$ python -q
>>> import numpy as np
>>> np.set_printoptions(suppress=True, linewidth=160)
>>> m1 = np.loadtxt("sample7.csv", delimiter=",")
>>> m1
array([[-1.  ,  0.91, -0.55,  0.19,  0.94,  0.58, -0.88, -1.  , -0.99, -0.01, -1.  ,  0.99,  0.97,  0.72],
       [ 0.47, -0.66,  0.5 , -0.05, -0.52,  0.09, -0.52,  0.94, -0.84, -0.77, -0.69, -0.77, -0.75, -0.15],
       [-0.42, -0.65,  0.3 , -0.34, -0.47,  0.7 , -0.56,  0.24, -0.98, -0.85, -0.98, -0.58, -0.33,  0.26],
       [ 0.13,  0.34,  0.01,  0.27,  0.34, -0.47, -0.14,  0.07,  0.48,  0.28,  0.45,  0.35,  0.  , -0.15],
       [-0.73,  1.  ,  0.89,  1.  ,  1.  , -1.  , -1.  ,  0.57, -0.98, -0.59, -1.  ,  1.  , -0.7 , -0.8 ],
       [ 0.92, -0.12, -0.03,  0.08, -0.44, -0.65,  0.84,  0.94,  0.99,  0.74,  1.  , -0.66, -0.5 , -0.49],
       [ 0.97, -0.84,  0.08, -0.52, -0.93,  0.18,  0.96,  0.99,  0.98,  0.35,  1.  , -0.98, -0.77, -0.4 ],
       [ 0.89, -0.06,  0.93,  0.92,  0.67, -0.99, -1.  ,  1.  , -0.95, -0.94, -0.86, -0.23, -0.99, -0.8 ],
       [-0.97,  0.82,  0.02,  0.54,  0.93, -0.2 , -0.97, -0.99, -0.99, -0.51, -1.  ,  0.98,  0.71,  0.38],
       [ 0.99, -1.  ,  0.51, -0.89, -1.  ,  0.91,  0.97,  1.  ,  0.53, -0.81,  0.98, -1.  , -0.97, -0.29],
       [-1.  , -0.79, -0.98, -1.  , -0.91,  1.  ,  0.99, -1.  , -1.  , -0.6 , -1.  ,  0.39,  1.  ,  1.  ]])
>>> W1 = np.array([[1, 2, -2, -2, 2, -2],
...     [-1, 0, 0, -2, -1, -1],
...     [0, 1, 1, -1, -1, -2],
...     [1, -1, -2, 0, 1, -2],
...     [-1, 0, 2, -2, -1, -1],
...     [2, -2, 1, -1, 1, -1],
...     [2, 1, -1, 0, 2, 2],
...     [0, 2, -1, 2, 0, 2],
...     [1, -1, 0, 2, -1, 0],
...     [-1, 1, 0, 1, 1, 0],
...     [-2, -2, 1, -2, -1, 2],
...     [2, 1, 1, -1, 0, 0],
...     [-2, 0, -1, -1, 2, -2],
...     [0, 2, 0, 0, 0, -1]])
>>> b = np.array([2, 3, 3, -2, -3, 3])
>>> hid = np.maximum(m1 @ W1 + b, 0)
>>> (hid > 0).astype(int)
array([[0, 1, 1, 0, 0, 0],
       [1, 1, 1, 1, 0, 1],
       [1, 1, 1, 1, 0, 1],
       [1, 1, 1, 0, 0, 1],
       [1, 1, 1, 0, 0, 0],
       [1, 1, 0, 1, 0, 1],
       [1, 1, 0, 1, 0, 1],
       [1, 1, 1, 0, 0, 0],
       [0, 1, 1, 0, 0, 0],
       [1, 1, 1, 1, 0, 1],
       [1, 1, 1, 0, 1, 1]])
>>> np.linalg.matrix_rank(hid)
np.int64(6)
>>> np.round((hid > 0).mean(axis=0), 2)
array([0.82, 1.  , 0.82, 0.45, 0.09, 0.64])
>>> C = np.array([[-3, 3, 1],
...     [-3, 0, 2],
...     [1, 3, 1],
...     [2, -2, -1],
...     [1, 0, 1],
...     [1, -2, -2]])
>>> (hid @ C).round(6).argmax(axis=1)
array([1, 2, 1, 1, 1, 0, 0, 2, 1, 1, 1])
>>> ang = np.radians(30)
>>> R = np.eye(14)
>>> R[3, 3] = R[6, 6] = np.cos(ang)
>>> R[3, 6], R[6, 3] = -np.sin(ang), np.sin(ang)
>>> Y = m1 @ R.T
>>> np.round(np.linalg.det(R), 2), round(float(np.trace(R)), 2)
(np.float64(1.0), 13.73)
>>> np.round(np.linalg.svd(m1, compute_uv=False), 2), np.round(np.linalg.svd(Y, compute_uv=False), 2)
(array([6.65, 4.95, 3.95, 1.28, 1.2 , 0.88, 0.61, 0.29, 0.27, 0.12, 0.02]), array([6.65, 4.95, 3.95, 1.28, 1.2 , 0.88, 0.61, 0.29, 0.27, 0.12, 0.02]))
>>> np.allclose(np.linalg.norm(m1, axis=1), np.linalg.norm(Y, axis=1))
True
>>> Y = m1 / np.sqrt((m1 ** 2).mean(axis=1, keepdims=True))
>>> np.linalg.matrix_rank(m1 - m1.mean(axis=1, keepdims=True))
np.int64(11)
>>> np.linalg.matrix_rank(Y) == np.linalg.matrix_rank(m1)
np.True_
>>> f = np.array([0, 0])
>>> np.polyval(f, m1[5])
array([0., 0., 0., 0., 0., 0., 0., 0., 0., 0., 0., 0., 0., 0.])
>>> rng = np.random.default_rng(200868)
>>> Y = m1 + rng.integers(-2, 3, (11, 10)) @ rng.integers(-2, 3, (10, 14))
>>> Y.round(2)
array([[ -1.  ,  -1.09,   6.45,  -5.81,  -4.06,  -9.42,  -8.88,   4.  ,   0.01, -14.01,   6.  ,   4.99,   4.97,   1.72],
       [ -1.53,   2.34,   1.5 ,  14.95,   0.48,   8.09,   3.48,  -3.06,  21.16,  -0.77,   6.31,  -4.77,   5.25,   0.85],
       [ -6.42,  -7.65,  17.3 ,   4.66,   2.53,  -5.3 ,  -5.56, -12.76,   8.02,   1.15,  -0.98,  -6.58,   7.67,   1.26],
       [  6.13,   6.34,  -2.99,   2.27,  -1.66,  10.53,   2.86,   1.07,   0.48,   0.28,  -7.55,   2.35,  -1.  ,  -1.15],
       [ -0.73,  -5.  ,   7.89,   0.  ,   6.  ,  -3.  , -11.  ,  -7.43,  -7.98,   5.41,  -5.  ,   1.  ,  -1.7 ,   2.2 ],
       [ -6.08,   1.88,  -2.03,  11.08,   8.56,   4.35,  14.84,  -4.06,   8.99,  10.74,  -1.  ,  -8.66,   0.5 ,  -2.49],
       [  6.97,  -8.84,  -5.92,  -3.52,  -6.93,   2.18,   8.96,  -0.01,   2.98,   2.35,   1.  , -10.98,   2.23,  -4.4 ],
       [ -7.11,  -3.06,  -3.07,  -2.08,   5.67,  -6.99,  11.  ,  -2.  ,  -9.95,   7.06,  -7.86,  -8.23,   4.01, -11.8 ],
       [ -3.97,   3.82,  -0.98,  -9.46,   8.93,  -1.2 ,  -6.97,  -5.99, -16.99,  -2.51,   0.  ,   4.98,  -2.29,  -0.62],
       [  4.99,  -4.  ,   1.51,   4.11,   3.  ,   2.91,  -5.03,   3.  ,   6.53,  -3.81,  10.98,  -1.  ,  -4.97,   9.71],
       [ 10.  ,  -6.79,  -8.98,  -5.  ,  -0.91,   5.  ,   5.99,   5.  ,  -8.  ,   2.4 ,   1.  ,  -5.61,  -9.  ,   9.  ]])
>>> np.round(np.linalg.svd(Y - m1, compute_uv=False), 2) + 0
array([44.77, 39.49, 35.28, 24.13, 22.76, 16.35,  9.94,  6.34,  3.72,  0.82,  0.  ])
>>> feats = np.load("run4.npy")
>>> feats
array([[-5.,  5.,  0.,  0.,  0.,  0.],
       [ 5., -3.,  5.,  0.,  0.,  0.],
       [ 0.,  5., -7.,  5.,  0.,  0.],
       [ 0.,  0.,  5.,  7.,  5.,  0.],
       [ 0.,  0.,  0.,  5.,  8.,  5.],
       [ 0.,  0.,  0.,  0.,  5.,  9.]])
>>> x0 = np.array([1, -1, 2, 3, 0, 1])
>>> np.linalg.norm(feats @ x0) <= np.linalg.norm(feats, 2) * np.linalg.norm(x0) + 1e-9
np.True_
>>> (feats @ x0).argmax()
np.int64(3)
>>> feats * x0
array([[ -5.,  -5.,   0.,   0.,   0.,   0.],
       [  5.,   3.,  10.,   0.,   0.,   0.],
       [  0.,  -5., -14.,  15.,   0.,   0.],
       [  0.,  -0.,  10.,  21.,   0.,   0.],
       [  0.,  -0.,   0.,  15.,   0.,   5.],
       [  0.,  -0.,   0.,   0.,   0.,   9.]])
>>> np.einsum("ij,j->i", feats, x0)
array([-10.,  18.,  -4.,  31.,  20.,   9.])
>>> feats @ x0
array([-10.,  18.,  -4.,  31.,  20.,   9.])
>>> x0 = np.array([-2, 1, 0, -3, 5, 4])
>>> y = feats @ x0
>>> y
array([ 15., -13., -10.,   4.,  45.,  61.])
>>> np.round(np.linalg.solve(feats, 2 * y), 2)
array([-4.,  2.,  0., -6., 10.,  8.])
>>> np.round(np.linalg.solve(feats, y + feats[:, 0]), 2)
array([-1.,  1.,  0., -3.,  5.,  4.])
>>> np.round(np.linalg.solve(feats, feats[:, 1]), 2) + 0
array([0., 1., 0., 0., 0., 0.])
>>> mat = np.load("test17.npy")
>>> mat
array([[1, 1, 2, 2, 2, 1, 2, 0, 1, 1, 0, 0],
       [0, 1, 1, 2, 2, 2, 1, 2, 0, 1, 1, 0],
       [0, 0, 1, 1, 2, 2, 2, 1, 2, 0, 1, 1],
       [1, 0, 0, 1, 1, 2, 2, 2, 1, 2, 0, 1],
       [1, 1, 0, 0, 1, 1, 2, 2, 2, 1, 2, 0],
       [0, 1, 1, 0, 0, 1, 1, 2, 2, 2, 1, 2],
       [2, 0, 1, 1, 0, 0, 1, 1, 2, 2, 2, 1],
       [1, 2, 0, 1, 1, 0, 0, 1, 1, 2, 2, 2],
       [2, 1, 2, 0, 1, 1, 0, 0, 1, 1, 2, 2],
       [2, 2, 1, 2, 0, 1, 1, 0, 0, 1, 1, 2],
       [2, 2, 2, 1, 2, 0, 1, 1, 0, 0, 1, 1],
       [1, 2, 2, 2, 1, 2, 0, 1, 1, 0, 0, 1]])
>>> np.unravel_index(np.abs(mat).argmax(), mat.shape)
(np.int64(0), np.int64(2))
>>> mat[12]
Traceback (most recent call last):
  File "<python-input-46>", line 1, in <module>
    mat[12]
    ~~~^^^^
IndexError: index 12 is out of bounds for axis 0 with size 12
>>> np.abs(mat).max()
np.int64(2)
>>> round(np.linalg.norm(mat), 2)
np.float64(15.87)
>>> mat - mat[0]
array([[ 0,  0,  0,  0,  0,  0,  0,  0,  0,  0,  0,  0],
       [-1,  0, -1,  0,  0,  1, -1,  2, -1,  0,  1,  0],
       [-1, -1, -1, -1,  0,  1,  0,  1,  1, -1,  1,  1],
       [ 0, -1, -2, -1, -1,  1,  0,  2,  0,  1,  0,  1],
       [ 0,  0, -2, -2, -1,  0,  0,  2,  1,  0,  2,  0],
       [-1,  0, -1, -2, -2,  0, -1,  2,  1,  1,  1,  2],
       [ 1, -1, -1, -1, -2, -1, -1,  1,  1,  1,  2,  1],
       [ 0,  1, -2, -1, -1, -1, -2,  1,  0,  1,  2,  2],
       [ 1,  0,  0, -2, -1,  0, -2,  0,  0,  0,  2,  2],
       [ 1,  1, -1,  0, -2,  0, -1,  0, -1,  0,  1,  2],
       [ 1,  1,  0, -1,  0, -1, -1,  1, -1, -1,  1,  1],
       [ 0,  1,  0,  0, -1,  1, -2,  1,  0, -1,  0,  1]])
>>> np.round(mat.mean(axis=0), 2)
array([1.08, 1.08, 1.08, 1.08, 1.08, 1.08, 1.08, 1.08, 1.08, 1.08, 1.08, 1.08])
>>> mat.sum(axis=1)
array([13, 13, 13, 13, 13, 13, 13, 13, 13, 13, 13, 13])
>>> np.round(np.linalg.svd(mat, compute_uv=False), 2)
array([13.  ,  4.84,  4.84,  3.  ,  2.65,  2.65,  1.73,  1.73,  1.61,  1.61,  1.  ,  1.  ])
>>> U, sigma, VT = np.linalg.svd(mat, full_matrices=False)
>>> np.round(U.T @ mat @ VT.T, 2) + 0
array([[13.  ,  0.  ,  0.  ,  0.  ,  0.  ,  0.  ,  0.  ,  0.  ,  0.  ,  0.  ,  0.  ,  0.  ],
       [ 0.  ,  4.84,  0.  ,  0.  ,  0.  ,  0.  ,  0.  ,  0.  ,  0.  ,  0.  ,  0.  ,  0.  ],
       [ 0.  ,  0.  ,  4.84,  0.  ,  0.  ,  0.  ,  0.  ,  0.  ,  0.  ,  0.  ,  0.  ,  0.  ],
       [ 0.  ,  0.  ,  0.  ,  3.  ,  0.  ,  0.  ,  0.  ,  0.  ,  0.  ,  0.  ,  0.  ,  0.  ],
       [ 0.  ,  0.  ,  0.  ,  0.  ,  2.65,  0.  ,  0.  ,  0.  ,  0.  ,  0.  ,  0.  ,  0.  ],
       [ 0.  ,  0.  ,  0.  ,  0.  ,  0.  ,  2.65,  0.  ,  0.  ,  0.  ,  0.  ,  0.  ,  0.  ],
       [ 0.  ,  0.  ,  0.  ,  0.  ,  0.  ,  0.  ,  1.73,  0.  ,  0.  ,  0.  ,  0.  ,  0.  ],
       [ 0.  ,  0.  ,  0.  ,  0.  ,  0.  ,  0.  ,  0.  ,  1.73,  0.  ,  0.  ,  0.  ,  0.  ],
       [ 0.  ,  0.  ,  0.  ,  0.  ,  0.  ,  0.  ,  0.  ,  0.  ,  1.61,  0.  ,  0.  ,  0.  ],
       [ 0.  ,  0.  ,  0.  ,  0.  ,  0.  ,  0.  ,  0.  ,  0.  ,  0.  ,  1.61,  0.  ,  0.  ],
       [ 0.  ,  0.  ,  0.  ,  0.  ,  0.  ,  0.  ,  0.  ,  0.  ,  0.  ,  0.  ,  1.  ,  0.  ],
       [ 0.  ,  0.  ,  0.  ,  0.  ,  0.  ,  0.  ,  0.  ,  0.  ,  0.  ,  0.  ,  0.  ,  1.  ]])
>>> round(np.sqrt((sigma ** 2).sum()), 2), round(np.linalg.norm(mat), 2)
(np.float64(15.87), np.float64(15.87))
>>> np.round(U.T @ U, 2) + 0
array([[1., 0., 0., 0., 0., 0., 0., 0., 0., 0., 0., 0.],
       [0., 1., 0., 0., 0., 0., 0., 0., 0., 0., 0., 0.],
       [0., 0., 1., 0., 0., 0., 0., 0., 0., 0., 0., 0.],
       [0., 0., 0., 1., 0., 0., 0., 0., 0., 0., 0., 0.],
       [0., 0., 0., 0., 1., 0., 0., 0., 0., 0., 0., 0.],
       [0., 0., 0., 0., 0., 1., 0., 0., 0., 0., 0., 0.],
       [0., 0., 0., 0., 0., 0., 1., 0., 0., 0., 0., 0.],
       [0., 0., 0., 0., 0., 0., 0., 1., 0., 0., 0., 0.],
       [0., 0., 0., 0., 0., 0., 0., 0., 1., 0., 0., 0.],
       [0., 0., 0., 0., 0., 0., 0., 0., 0., 1., 0., 0.],
       [0., 0., 0., 0., 0., 0., 0., 0., 0., 0., 1., 0.],
       [0., 0., 0., 0., 0., 0., 0., 0., 0., 0., 0., 1.]])
>>> np.allclose(U * sigma @ VT, mat)
True
>>> np.round(np.abs(VT[0]), 2)
array([0.29, 0.29, 0.29, 0.29, 0.29, 0.29, 0.29, 0.29, 0.29, 0.29, 0.29, 0.29])
>>> np.round(np.sort(np.abs(np.fft.fft(mat[0]))), 2), np.round(np.sort(np.linalg.svd(mat, compute_uv=False)), 2)
(array([ 1.  ,  1.  ,  1.61,  1.61,  1.73,  1.73,  2.65,  2.65,  3.  ,  4.84,  4.84, 13.  ]), array([ 1.  ,  1.  ,  1.61,  1.61,  1.73,  1.73,  2.65,  2.65,  3.  ,  4.84,  4.84, 13.  ]))
>>> mat @ np.ones(12)
array([13., 13., 13., 13., 13., 13., 13., 13., 13., 13., 13., 13.])
>>> f = np.array([3, -3, -2, 1, -2, 3, -1, 1, 3, -1, 0, 0])
>>> Y = mat + np.outer(f, np.eye(12)[6])
>>> np.linalg.matrix_rank(np.linalg.inv(Y) - np.linalg.inv(mat), tol=1e-8)
np.int64(1)
>>> np.linalg.matrix_rank(Y - mat)
np.int64(1)
>>> Y
array([[ 1.,  1.,  2.,  2.,  2.,  1.,  5.,  0.,  1.,  1.,  0.,  0.],
       [ 0.,  1.,  1.,  2.,  2.,  2., -2.,  2.,  0.,  1.,  1.,  0.],
       [ 0.,  0.,  1.,  1.,  2.,  2.,  0.,  1.,  2.,  0.,  1.,  1.],
       [ 1.,  0.,  0.,  1.,  1.,  2.,  3.,  2.,  1.,  2.,  0.,  1.],
       [ 1.,  1.,  0.,  0.,  1.,  1.,  0.,  2.,  2.,  1.,  2.,  0.],
       [ 0.,  1.,  1.,  0.,  0.,  1.,  4.,  2.,  2.,  2.,  1.,  2.],
       [ 2.,  0.,  1.,  1.,  0.,  0.,  0.,  1.,  2.,  2.,  2.,  1.],
       [ 1.,  2.,  0.,  1.,  1.,  0.,  1.,  1.,  1.,  2.,  2.,  2.],
       [ 2.,  1.,  2.,  0.,  1.,  1.,  3.,  0.,  1.,  1.,  2.,  2.],
       [ 2.,  2.,  1.,  2.,  0.,  1.,  0.,  0.,  0.,  1.,  1.,  2.],
       [ 2.,  2.,  2.,  1.,  2.,  0.,  1.,  1.,  0.,  0.,  1.,  1.],
       [ 1.,  2.,  2.,  2.,  1.,  2.,  0.,  1.,  1.,  0.,  0.,  1.]])
>>> x0 = np.array([1, 0, 0, 2, 2, 2, 2, 0, 0, 0, 0, 1])
>>> y = Y @ x0
>>> y
array([21.,  8., 11., 16.,  5., 12.,  5.,  9., 14., 10., 11., 12.])
>>> np.round(np.linalg.solve(Y, y), 2) + 0
array([1., 0., 0., 2., 2., 2., 2., 0., 0., 0., 0., 1.])
>>> np.round(np.linalg.solve(Y, y + Y[:, 1]), 2) + 0
array([1., 1., 0., 2., 2., 2., 2., 0., 0., 0., 0., 1.])
>>> np.round(np.linalg.solve(Y.T, Y[1]), 2) + 0
array([0., 1., 0., 0., 0., 0., 0., 0., 0., 0., 0., 0.])
>>> np.round(np.linalg.solve(Y, -3 * y), 2) + 0
array([-3.,  0.,  0., -6., -6., -6., -6.,  0.,  0.,  0.,  0., -3.])
>>> F = np.load("block19.npy")
>>> F
array([[-2.,  1.,  0.,  0.,  0.,  0.,  0.,  0.,  0.,  0.,  0.],
       [ 0., -2.,  1.,  0.,  0.,  0.,  0.,  0.,  0.,  0.,  0.],
       [ 0.,  0., -2.,  1.,  0.,  0.,  0.,  0.,  0.,  0.,  0.],
       [ 0.,  0.,  0., -2.,  1.,  0.,  0.,  0.,  0.,  0.,  0.],
       [ 0.,  0.,  0.,  0., -2.,  1.,  0.,  0.,  0.,  0.,  0.],
       [ 0.,  0.,  0.,  0.,  0., -2.,  1.,  0.,  0.,  0.,  0.],
       [ 0.,  0.,  0.,  0.,  0.,  0., -2.,  1.,  0.,  0.,  0.],
       [ 0.,  0.,  0.,  0.,  0.,  0.,  0., -2.,  1.,  0.,  0.],
       [ 0.,  0.,  0.,  0.,  0.,  0.,  0.,  0., -2.,  1.,  0.],
       [ 0.,  0.,  0.,  0.,  0.,  0.,  0.,  0.,  0., -2.,  1.],
       [ 0.,  0.,  0.,  0.,  0.,  0.,  0.,  0.,  0.,  0., -2.]])
>>> # triangular, det is the product of the diagonal
>>> f = np.array([-3, 0, -1, -1, 0, 1, 1, -2, 3, -2, 1])
>>> Y = F + np.outer(f, np.eye(11)[4])
>>> np.linalg.matrix_rank(np.linalg.inv(Y) - np.linalg.inv(F), tol=1e-8)
np.int64(1)
>>> round(float(np.linalg.det(Y) / np.linalg.det(F)), 2), round(1 + np.linalg.solve(F, f)[4], 2)
(0.68, np.float64(0.68))
>>> F @ F
array([[ 4., -4.,  1.,  0.,  0.,  0.,  0.,  0.,  0.,  0.,  0.],
       [ 0.,  4., -4.,  1.,  0.,  0.,  0.,  0.,  0.,  0.,  0.],
       [ 0.,  0.,  4., -4.,  1.,  0.,  0.,  0.,  0.,  0.,  0.],
       [ 0.,  0.,  0.,  4., -4.,  1.,  0.,  0.,  0.,  0.,  0.],
       [ 0.,  0.,  0.,  0.,  4., -4.,  1.,  0.,  0.,  0.,  0.],
       [ 0.,  0.,  0.,  0.,  0.,  4., -4.,  1.,  0.,  0.,  0.],
       [ 0.,  0.,  0.,  0.,  0.,  0.,  4., -4.,  1.,  0.,  0.],
       [ 0.,  0.,  0.,  0.,  0.,  0.,  0.,  4., -4.,  1.,  0.],
       [ 0.,  0.,  0.,  0.,  0.,  0.,  0.,  0.,  4., -4.,  1.],
       [ 0.,  0.,  0.,  0.,  0.,  0.,  0.,  0.,  0.,  4., -4.],
       [ 0.,  0.,  0.,  0.,  0.,  0.,  0.,  0.,  0.,  0.,  4.]])
>>> np.round(np.sort(np.linalg.eigvals(F)), 2)
array([-2., -2., -2., -2., -2., -2., -2., -2., -2., -2., -2.])
>>> np.prod(np.diag(F)), np.round(np.linalg.det(F), 2)
(np.float64(-2048.0), np.float64(-2048.0))
>>> np.linalg.matrix_rank(F - F[0, 0] * np.eye(11))
np.int64(10)
